>>> import numpy as np
>>> np.set_printoptions(suppress=True, linewidth=120)
>>> s = 5 * 0.5 ** np.arange(3)
>>> rng = np.random.default_rng(2)
>>> M = rng.normal(size=(15, 3)) * rng.permutation(s)
>>> M.round(2)
array([[ 0.47, -2.61, -0.52],
       [-6.1 ,  9.  ,  1.43],
       [-0.81,  3.87,  0.35],
       [-1.38,  4.89, -0.39],
       [-0.82, -3.96,  0.57],
       [-0.25,  2.73, -0.76],
       [ 0.32, -4.46,  1.05],
       [ 0.47,  1.65,  0.51],
       [-2.53,  3.92,  2.57],
       [-4.1 , -8.65, -1.88],
       [ 2.1 ,  0.64,  1.35],
       [ 1.81,  1.05,  0.36],
       [-0.42,  4.34, -1.41],
       [-1.05,  1.21,  2.25],
       [-1.91, -5.4 , -0.7 ]])
>>> gram = np.cov(M, rowvar=False)
>>> np.round(M.std(axis=0), 2)
array([2.06, 4.54, 1.24])
>>> np.round(np.corrcoef(M.T), 2)
array([[ 1.  , -0.15,  0.01],
       [-0.15,  1.  ,  0.37],
       [ 0.01,  0.37,  1.  ]])
>>> np.argwhere(np.triu(np.abs(np.corrcoef(M.T)) > 0.8, 1))
array([], shape=(0, 2), dtype=int64)
>>> np.round(np.median(M, axis=0), 2)
array([-0.81,  1.21,  0.36])
>>> C = M[[4, 11]].astype(float)
>>> for _ in range(3):
...     z = np.linalg.norm(M[:, None] - C, axis=-1).argmin(axis=1)
...     C = np.array([M[z == j].mean(axis=0) for j in range(2)])
... 
>>> z
array([0, 1, 1, 1, 0, 1, 0, 1, 1, 0, 1, 1, 1, 1, 0])
>>> np.bincount(z)
array([ 5, 10])
>>> C.round(2)
array([[-1.21, -5.02, -0.3 ],
       [-0.82,  3.33,  0.63]])
>>> print(np.abs(C[1] - C[0]).argmax())
1
>>> B = np.array([[1, 1], [3, 2], [2, -1]])
>>> print(np.round(np.einsum("ik,kj->ji", C, B), 2))
[[-16.85  10.43]
 [-10.94   5.22]]
>>> E = np.loadtxt("w.csv", delimiter=",")
>>> E
array([[-0.39, -1.57, -4.36, -1.59],
       [ 0.89,  3.61,  9.9 ,  3.62],
       [ 0.08,  0.38,  1.07,  0.39],
       [ 0.61,  2.38,  6.58,  2.4 ],
       [ 0.21,  0.76,  2.24,  0.8 ],
       [ 0.73,  2.78,  7.67,  2.8 ],
       [-0.62, -2.4 , -6.63, -2.41],
       [-0.08, -0.37, -1.13, -0.41],
       [ 0.42,  1.59,  4.42,  1.6 ],
       [ 0.81,  3.18,  8.81,  3.23],
       [-0.76, -3.21, -8.8 , -3.23],
       [ 0.03,  0.  , -0.01, -0.03],
       [-0.9 , -3.58, -9.89, -3.59],
       [ 0.52,  1.98,  5.51,  2.02],
       [-0.81, -3.19, -8.83, -3.19],
       [-0.5 , -2.  , -5.49, -1.99],
       [-0.5 , -2.  , -5.51, -2.01],
       [-0.62, -2.41, -6.61, -2.37],
       [-0.31, -1.17, -3.31, -1.22],
       [ 0.8 ,  3.18,  8.81,  3.19],
       [ 0.08,  0.43,  1.11,  0.37],
       [ 0.3 ,  1.16,  3.31,  1.22],
       [-0.31, -1.21, -3.3 , -1.16],
       [-0.9 , -3.58, -9.9 , -3.59],
       [ 0.31,  1.22,  3.28,  1.17],
       [-0.22, -0.83, -2.18, -0.8 ],
       [ 0.94,  3.59,  9.88,  3.62],
       [-0.62, -2.38, -6.6 , -2.42],
       [ 0.81,  3.21,  8.77,  3.18],
       [ 0.13,  0.4 ,  1.1 ,  0.41],
       [ 0.13,  0.4 ,  1.09,  0.4 ],
       [-0.29, -1.18, -3.32, -1.22],
       [ 0.39,  1.58,  4.37,  1.58],
       [ 0.71,  2.82,  7.67,  2.79]])
>>> theta = np.radians(180)
>>> R = np.eye(4)
>>> R[1, 1] = R[0, 0] = np.cos(theta)
>>> R[1, 0], R[0, 1] = -np.sin(theta), np.sin(theta)
>>> R.round(2) + 0
array([[-1.,  0.,  0.,  0.],
       [ 0., -1.,  0.,  0.],
       [ 0.,  0.,  1.,  0.],
       [ 0.,  0.,  0.,  1.]])
>>> B = E @ R.T
>>> B.round(2) + 0
array([[ 0.39,  1.57, -4.36, -1.59],
       [-0.89, -3.61,  9.9 ,  3.62],
       [-0.08, -0.38,  1.07,  0.39],
       [-0.61, -2.38,  6.58,  2.4 ],
       [-0.21, -0.76,  2.24,  0.8 ],
       [-0.73, -2.78,  7.67,  2.8 ],
       [ 0.62,  2.4 , -6.63, -2.41],
       [ 0.08,  0.37, -1.13, -0.41],
       [-0.42, -1.59,  4.42,  1.6 ],
       [-0.81, -3.18,  8.81,  3.23],
       [ 0.76,  3.21, -8.8 , -3.23],
       [-0.03,  0.  , -0.01, -0.03],
       [ 0.9 ,  3.58, -9.89, -3.59],
       [-0.52, -1.98,  5.51,  2.02],
       [ 0.81,  3.19, -8.83, -3.19],
       [ 0.5 ,  2.  , -5.49, -1.99],
       [ 0.5 ,  2.  , -5.51, -2.01],
       [ 0.62,  2.41, -6.61, -2.37],
       [ 0.31,  1.17, -3.31, -1.22],
       [-0.8 , -3.18,  8.81,  3.19],
       [-0.08, -0.43,  1.11,  0.37],
       [-0.3 , -1.16,  3.31,  1.22],
       [ 0.31,  1.21, -3.3 , -1.16],
       [ 0.9 ,  3.58, -9.9 , -3.59],
       [-0.31, -1.22,  3.28,  1.17],
       [ 0.22,  0.83, -2.18, -0.8 ],
       [-0.94, -3.59,  9.88,  3.62],
       [ 0.62,  2.38, -6.6 , -2.42],
       [-0.81, -3.21,  8.77,  3.18],
       [-0.13, -0.4 ,  1.1 ,  0.41],
       [-0.13, -0.4 ,  1.09,  0.4 ],
       [ 0.29,  1.18, -3.32, -1.22],
       [-0.39, -1.58,  4.37,  1.58],
       [-0.71, -2.82,  7.67,  2.79]])
>>> np.allclose(np.linalg.norm(E, axis=1), np.linalg.norm(B, axis=1))
True
>>> np.round(np.linalg.det(R), 2), np.trace(R)
(np.float64(1.0), np.float64(0.0))
>>> np.round(np.abs(B - E).max(axis=0), 2)
array([1.88, 7.22, 0.  , 0.  ])
>>> [round(float(x), 2) for x in np.linalg.svd(E, compute_uv=False)[:3]]
[40.52, 0.13, 0.1]
>>> np.round(np.abs(np.linalg.svd(E)[2][-1]), 2)
array([0.12, 0.38, 0.44, 0.8 ])
>>> f, g = E[14], E[9]
>>> round(f @ g, 2)
np.float64(-98.9)
>>> p = (f @ g) / (f @ f) * f
>>> np.linalg.matrix_rank(np.outer(f, g))
np.int64(1)
>>> np.round(g - p, 2) + 0
array([ 0.  , -0.01, -0.01,  0.04])
>>> Uu, s, vt = np.linalg.svd(E)
>>> print(np.argmax(s[:-1] / (s[1:] + 1e-6)) + 1)
1
>>> print(s.round(2))
[40.52  0.13  0.1   0.09]
>>> B = Uu[:, :1] @ np.diag(s[:1]) @ vt[:1]
>>> np.round(np.linalg.norm(E - B) / np.linalg.norm(E), 2)
np.float64(0.0)
>>> round(float(np.abs(E - B).max()), 2)
0.05
>>> np.linalg.matrix_rank(B)
np.int64(1)
>>> np.linalg.matrix_rank(E, rtol=0.05)
np.int64(1)
>>> d = np.linalg.norm(M[:, None] - M[None], axis=-1)
>>> d.shape
(15, 15)
>>> K = np.array([[1, -2, 0, 0], [1, 3, 0, 0], [0, 0, -2, 3], [0, 0, 1, -2]])
>>> # 2 groups of indices that never mix
>>> vec = np.array([3, 3, 2, 2])
>>> y = E @ vec
>>> np.round(np.linalg.lstsq(E, y)[0], 2)
array([3., 3., 2., 2.])
>>> np.round(np.linalg.pinv(E) @ E, 2) + 0
array([[1., 0., 0., 0.],
       [0., 1., 0., 0.],
       [0., 0., 1., 0.],
       [0., 0., 0., 1.]])
>>> y = y + 0.3 * rng.normal(size=34)
>>> y.round(2)
array([-17.85,  40.94,   3.74,  27.27,   9.3 ,  31.04, -27.09,  -4.07,  18.1 ,  36.35, -35.26,   0.09, -40.48,  22.33,
       -35.85, -22.52, -22.59, -27.08, -13.31,  35.62,   4.03,  12.71, -13.12, -40.4 ,  13.94,  -9.11,  40.37, -26.9 ,
        35.94,   4.23,   4.3 , -12.96,  17.92,  31.63])
>>> c, *_ = np.linalg.lstsq(E, y)
>>> [round(float(np.linalg.norm(np.linalg.solve(E.T @ E + lam * np.eye(4), E.T @ y))), 2) for lam in (0, 1, 10, 100)]
[8.13, 3.62, 3.6, 3.41]
>>> np.round(E.T @ (y - E @ c), 2) + 0
array([0., 0., 0., 0.])
